% ipython --no-banner

In [1]: import numpy as np

In [2]: import numpy.linalg as la

In [3]: np.set_printoptions(precision=2, suppress=True, linewidth=200, floatmode="fixed")

In [4]: rnd = lambda a: np.round(a, 2) + 0

In [5]: K = np.array([[0, 0, 0, 1, 0, 0, 0, 0],
   ...:     [1, 0, 0, 0, 0, 0, 0, 0],
   ...:     [0, 0, 0, 0, 1, 0, 0, 0],
   ...:     [0, 1, 0, 0, 0, 0, 0, 0],
   ...:     [0, 0, 0, 0, 0, 0, 0, 1],
   ...:     [0, 0, 0, 0, 0, 0, 1, 0],
   ...:     [0, 0, 1, 0, 0, 0, 0, 0],
   ...:     [0, 0, 0, 0, 0, 1, 0, 0]])

In [6]: K
Out[6]: 
array([[0, 0, 0, 1, 0, 0, 0, 0],
       [1, 0, 0, 0, 0, 0, 0, 0],
       [0, 0, 0, 0, 1, 0, 0, 0],
       [0, 1, 0, 0, 0, 0, 0, 0],
       [0, 0, 0, 0, 0, 0, 0, 1],
       [0, 0, 0, 0, 0, 0, 1, 0],
       [0, 0, 1, 0, 0, 0, 0, 0],
       [0, 0, 0, 0, 0, 1, 0, 0]])

In [7]: np.trace(K)
Out[7]: np.int64(0)

In [8]: np.allclose(K @ K.T, K.T @ K)
Out[8]: True

In [9]: x0 = np.array([-9, -7, -4, 6, 0, -9, 3, -6])

In [10]: target = K @ x0

In [11]: target
Out[11]: array([ 6, -9,  0, -7, -6,  3, -4, -9])

In [12]: rnd(la.solve(K.T, K[3]))
Out[12]: array([0.00, 0.00, 0.00, 1.00, 0.00, 0.00, 0.00, 0.00])

In [13]: rnd(la.solve(K, 2 * target))
Out[13]: array([-18.00, -14.00,  -8.00,  12.00,   0.00, -18.00,   6.00, -12.00])

In [14]: rnd(la.solve(K, target))
Out[14]: array([-9.00, -7.00, -4.00,  6.00,  0.00, -9.00,  3.00, -6.00])

In [15]: basis = np.array([[1, 0, 0, 0, 1, 3, 1, 0],
    ...:     [3, 2, 2, 2, 0, 3, 1, 1],
    ...:     [1, 0, 0, 0, 1, 2, 0, 3],
    ...:     [0, 1, 2, 3, 3, 3, 1, 2],
    ...:     [2, 2, 0, 1, 0, 1, 2, 1],
    ...:     [1, 2, 0, 0, 3, 0, 0, 3],
    ...:     [0, 1, 1, 1, 3, 1, 3, 1],
    ...:     [3, 2, 0, 1, 0, 0, 3, 3]])

In [16]: rng = np.random.default_rng(22765)

In [17]: m1 = (rng.random((36, 8)) < 0.25) @ basis

In [18]: m1
Out[18]: 
array([[ 5,  3,  1,  2,  5,  6,  7,  7],
       [ 0,  1,  2,  3,  3,  3,  1,  2],
       [ 4,  3,  1,  2,  4,  4,  7,  4],
       [ 1,  1,  2,  3,  4,  6,  2,  2],
       [ 5,  5,  3,  3,  7,  7,  5,  5],
       [ 2,  2,  0,  1,  0,  1,  2,  1],
       [ 0,  0,  0,  0,  0,  0,  0,  0],
       [ 1,  1,  1,  1,  4,  3,  3,  4],
       [ 1,  3,  2,  3,  6,  3,  1,  5],
       [ 1,  1,  1,  1,  4,  4,  4,  1],
       [ 0,  1,  2,  3,  3,  3,  1,  2],
       [ 8,  6,  2,  3,  4,  5,  4, 10],
       [ 0,  1,  1,  1,  3,  1,  3,  1],
       [ 6,  4,  0,  2,  1,  4,  6,  4],
       [ 0,  1,  2,  3,  3,  3,  1,  2],
       [ 0,  1,  2,  3,  3,  3,  1,  2],
       [ 0,  0,  0,  0,  0,  0,  0,  0],
       [ 4,  2,  0,  1,  1,  3,  4,  3],
       [ 3,  2,  0,  1,  0,  0,  3,  3],
       [ 0,  0,  0,  0,  0,  0,  0,  0],
       [ 7,  7,  4,  6,  7,  9,  4, 10],
       [ 5,  5,  1,  3,  3,  2,  8,  5],
       [ 2,  3,  1,  2,  3,  2,  5,  2],
       [ 1,  4,  3,  4,  9,  4,  4,  6],
       [ 2,  1,  1,  1,  5,  6,  4,  4],
       [ 7,  5,  4,  6,  4,  8,  5,  9],
       [ 5,  4,  2,  3,  0,  4,  3,  2],
       [ 2,  2,  0,  1,  0,  1,  2,  1],
       [ 0,  1,  2,  3,  3,  3,  1,  2],
       [ 3,  3,  3,  3,  3,  4,  4,  2],
       [ 0,  0,  0,  0,  0,  0,  0,  0],
       [ 3,  2,  0,  1,  1,  4,  3,  1],
       [ 4,  5,  4,  5,  6,  6,  2,  6],
       [ 4,  5,  1,  2,  6,  1,  6,  7],
       [ 1,  2,  0,  0,  3,  0,  0,  3],
       [ 4,  3,  3,  3,  4,  7,  5,  2]])

In [19]: # rows 1 and 10 are equal

In [20]: d = la.norm(m1[:, None] - m1[None], axis=-1)

In [21]: d.shape
Out[21]: (36, 36)

In [22]: np.flatnonzero(d[9] < d.mean() / 2)
Out[22]: array([ 3,  7,  9, 12, 22])

In [23]: (d + 1e9 * np.eye(36)).round(6).argmin(axis=1)
Out[23]: array([ 2, 10, 21,  1, 32, 27, 16,  9,  7,  7,  1, 25,  9, 17,  1,  1,  6, 31,  5,  6, 25,  2, 29,  8,  7, 20, 29,  5,  1, 22,  6, 17,  4, 21, 12, 29])

In [24]: la.matrix_rank(d ** 2)
Out[24]: np.int64(10)

In [25]: rnd(d[:5, :5])
Out[25]: 
array([[ 0.00, 10.25,  3.87,  8.54,  4.69],
       [10.25,  0.00,  8.00,  3.46,  9.95],
       [ 3.87,  8.00,  0.00,  6.93,  5.74],
       [ 8.54,  3.46,  6.93,  0.00,  7.81],
       [ 4.69,  9.95,  5.74,  7.81,  0.00]])

In [26]: x0 = np.array([3, 3, 2, 1, 0, 0, 3, 1])

In [27]: h1 = np.maximum(m1 @ x0, 0)

In [28]: m1.T @ h1
Out[28]: array([4672, 4300, 2214, 3414, 4650, 5243, 5001, 5732])

In [29]: np.flatnonzero(h1 > 1e-9)
Out[29]: array([ 0,  1,  2,  3,  4,  5,  7,  8,  9, 10, 11, 12, 13, 14, 15, 17, 18, 20, 21, 22, 23, 24, 25, 26, 27, 28, 29, 31, 32, 33, 34, 35])

In [30]: np.maximum(m1 @ x0, 0) - np.maximum(-m1 @ x0, 0)
Out[30]: array([56, 15, 50, 21, 59, 20,  0, 22, 27, 22, 15, 71, 16, 54, 15, 15,  0, 34, 28,  0, 78, 64, 36, 43, 28, 74, 45, 20, 15, 41,  0, 26, 52, 56, 12, 47])

In [31]: np.maximum(m1 @ (3 * x0), 0)
Out[31]: array([168,  45, 150,  63, 177,  60,   0,  66,  81,  66,  45, 213,  48, 162,  45,  45,   0, 102,  84,   0, 234, 192, 108, 129,  84, 222, 135,  60,  45, 123,   0,  78, 156, 168,  36, 141])

In [32]: data = np.array([[1, 1, 1, 1, -1, -1, -1, -1],
    ...:     [1, -1, -1, 1, 1, -1, -1, 1],
    ...:     [1, -1, 1, -1, 1, -1, 1, -1],
    ...:     [1, -1, 1, -1, -1, 1, -1, 1],
    ...:     [1, 1, -1, -1, -1, -1, 1, 1],
    ...:     [1, 1, 1, 1, 1, 1, 1, 1]])

In [33]: data
Out[33]: 
array([[ 1,  1,  1,  1, -1, -1, -1, -1],
       [ 1, -1, -1,  1,  1, -1, -1,  1],
       [ 1, -1,  1, -1,  1, -1,  1, -1],
       [ 1, -1,  1, -1, -1,  1, -1,  1],
       [ 1,  1, -1, -1, -1, -1,  1,  1],
       [ 1,  1,  1,  1,  1,  1,  1,  1]])

In [34]: W = np.array([[-5, 1],
    ...:     [3, 0],
    ...:     [0, -1],
    ...:     [1, 4],
    ...:     [3, -4],
    ...:     [-2, -4],
    ...:     [-1, -5],
    ...:     [-2, -3]])

In [35]: c = np.array([-1, 1])

In [36]: H = np.maximum(data @ W + c, 0)

In [37]: (H > 0).astype(int)
Out[37]: 
array([[0, 1],
       [0, 1],
       [0, 0],
       [0, 0],
       [0, 0],
       [0, 0]])

In [38]: rnd((H > 0).mean(axis=0))
Out[38]: array([0.00, 0.33])

In [39]: basis = np.array([[1, 1, 2], [2, 2, 1]])

In [40]: (H @ basis).round(6).argmax(axis=1)
Out[40]: array([0, 0, 0, 0, 0, 0])

In [41]: other = data[0, 0] * data[1:] - np.outer(data[1:, 0], data[0])

In [42]: other
Out[42]: 
array([[ 0, -2, -2,  0,  2,  0,  0,  2],
       [ 0, -2,  0, -2,  2,  0,  2,  0],
       [ 0, -2,  0, -2,  0,  2,  0,  2],
       [ 0,  0, -2, -2,  0,  0,  2,  2],
       [ 0,  0,  0,  0,  2,  2,  2,  2]])

In [43]: la.matrix_rank(other), la.matrix_rank(data)
Out[43]: (np.int64(5), np.int64(6))

In [44]: data[:, 0] / data[0, 0]
Out[44]: array([1.00, 1.00, 1.00, 1.00, 1.00, 1.00])

In [45]: G = data.T @ data

In [46]: np.diag(G)
Out[46]: array([6, 6, 6, 6, 6, 6, 6, 6])

In [47]: la.matrix_rank(G)
Out[47]: np.int64(6)

In [48]: np.trace(G), (data ** 2).sum()
Out[48]: (np.int64(48), np.int64(48))

In [49]: J = np.loadtxt("w.csv", delimiter=",")

In [50]: J
Out[50]: 
array([[2.00, 3.00, 1.00, 1.00, 1.00, 2.00, 3.00, 3.00, 3.00, 3.00, 3.00, 0.00],
       [3.00, 2.00, 1.00, 0.00, 3.00, 1.00, 0.00, 0.00, 0.00, 1.00, 0.00, 3.00],
       [2.00, 3.00, 1.00, 1.00, 1.00, 2.00, 3.00, 3.00, 3.00, 3.00, 3.00, 0.00],
       [2.00, 2.00, 3.00, 0.00, 0.00, 1.00, 2.00, 3.00, 2.00, 1.00, 3.00, 3.00]])

In [51]: # row 2 repeats row 0

In [52]: la.matrix_rank(J, rtol=0.1)
Out[52]: np.int64(3)

In [53]: np.argsort(-la.norm(J, axis=0).round(6), kind="stable")[:3]
Out[53]: array([ 7, 10,  1])

In [54]: la.cond(J) > 100
Out[54]: np.True_

In [55]: rank = la.matrix_rank(J)

In [56]: rank
Out[56]: np.int64(3)

In [57]: ns = la.svd(J)[2][rank:].T

In [58]: [int(la.matrix_rank(J[:, :j + 1])) for j in range(12)]
Out[58]: [1, 2, 3, 3, 3, 3, 3, 3, 3, 3, 3, 3]

In [59]: np.allclose(J @ ns, 0)
Out[59]: True

In [60]: Uu, sig, VT = la.svd(J)

In [61]: vecs = VT[:(sig > 1e-8).sum()]

In [62]: x0 = J[0] + 3 * J[2] + rng.integers(2) * np.eye(12)[3]

In [63]: x0
Out[63]: array([ 8.00, 12.00,  4.00,  5.00,  4.00,  8.00, 12.00, 12.00, 12.00, 12.00, 12.00,  0.00])

In [64]: rnd(np.diag(vecs.T @ vecs))
Out[64]: array([0.27, 0.20, 0.30, 0.04, 0.43, 0.09, 0.17, 0.25, 0.17, 0.23, 0.25, 0.60])

In [65]: la.matrix_rank(np.vstack([J, x0]))
Out[65]: np.int64(4)

In [66]: np.allclose(vecs.T @ vecs @ x0, x0)
Out[66]: False

In [67]: r0, r1 = J[2], J[3]

In [68]: r0 @ r0
Out[68]: np.float64(65.0)

In [69]: p = (r0 @ r1) / (r0 @ r0) * r0

In [70]: rnd(r1 - p)
Out[70]: array([ 0.52, -0.22,  2.26, -0.74, -0.74, -0.48, -0.22,  0.78, -0.22, -1.22,  0.78,  3.00])

In [71]: Uu, sig, VT = la.svd(J)

In [72]: np.argmax(sig[:-1] / (sig[1:] + 1e-6)) + 1
Out[72]: np.int64(3)

In [73]: other = Uu[:, :3] @ np.diag(sig[:3]) @ VT[:3]

In [74]: rnd(la.norm(J - other) / la.norm(J))
Out[74]: np.float64(0.0)

In [75]: E = np.array([[1.49, 0.78, -0.37, 1.54, 0.02, 0.21, -1.03, 0.2],
    ...:     [0.14, 1.7, 1.1, -0.46, -1.27, -1.02, -0.56, 0.96],
    ...:     [-0.49, 0.53, 1.19, 1.35, -0.42, -0.64, 1.03, -1.25],
    ...:     [1.52, 0.09, 1.24, -0.6, 1.01, 0.26, 0.07, -0.15]])

In [76]: other = E + rng.integers(-2, 3, (4, 1)) @ rng.integers(-2, 3, (1, 8))

In [77]: rnd(other)
Out[77]: 
array([[ 1.49,  0.78, -0.37,  1.54,  0.02,  0.21, -1.03,  0.20],
       [ 2.14, -0.30, -2.90,  1.54, -1.27, -5.02,  3.44, -3.04],
       [-2.49,  2.53,  5.19, -0.65, -0.42,  3.36, -2.97,  2.75],
       [ 0.52,  1.09,  3.24, -1.60,  1.01,  2.26, -1.93,  1.85]])

In [78]: rnd(la.svd(other - E, compute_uv=False))
Out[78]: array([13.08,  0.00,  0.00,  0.00])

In [79]: rnd(other - E)
Out[79]: 
array([[ 0.00,  0.00,  0.00,  0.00,  0.00,  0.00,  0.00,  0.00],
       [ 2.00, -2.00, -4.00,  2.00,  0.00, -4.00,  4.00, -4.00],
       [-2.00,  2.00,  4.00, -2.00,  0.00,  4.00, -4.00,  4.00],
       [-1.00,  1.00,  2.00, -1.00,  0.00,  2.00, -2.00,  2.00]])

In [80]: np.abs(other - E).sum(axis=1)
Out[80]: array([ 0.00, 22.00, 22.00, 11.00])

In [81]: F = np.loadtxt("run4.csv", delimiter=",")

In [82]: F
Out[82]: 
array([[ 7.00,  6.00,  7.00,  5.00,  4.00],
       [ 0.00,  8.00,  1.00, -3.00,  2.00],
       [ 0.00,  0.00,  3.00, -8.00,  4.00],
       [ 0.00,  0.00,  0.00, -8.00, -8.00],
       [ 0.00,  0.00,  0.00,  0.00,  2.00]])

In [83]: Uu, sig, VT = la.svd(F)

In [84]: rnd(sig)
Out[84]: array([15.40, 11.97,  7.70,  5.84,  0.32])

In [85]: other = Uu[:, :4] @ np.diag(sig[:4]) @ VT[:4]

In [86]: rnd(np.abs(F - other).max())
Out[86]: np.float64(0.22)

In [87]: la.matrix_rank(F, rtol=0.05)
Out[87]: np.int64(4)

In [88]: la.matrix_rank(other)
Out[88]: np.int64(4)

In [89]: rnd(la.norm(F - other, 2)), rnd(sig[4])
Out[89]: (np.float64(0.32), np.float64(0.32))
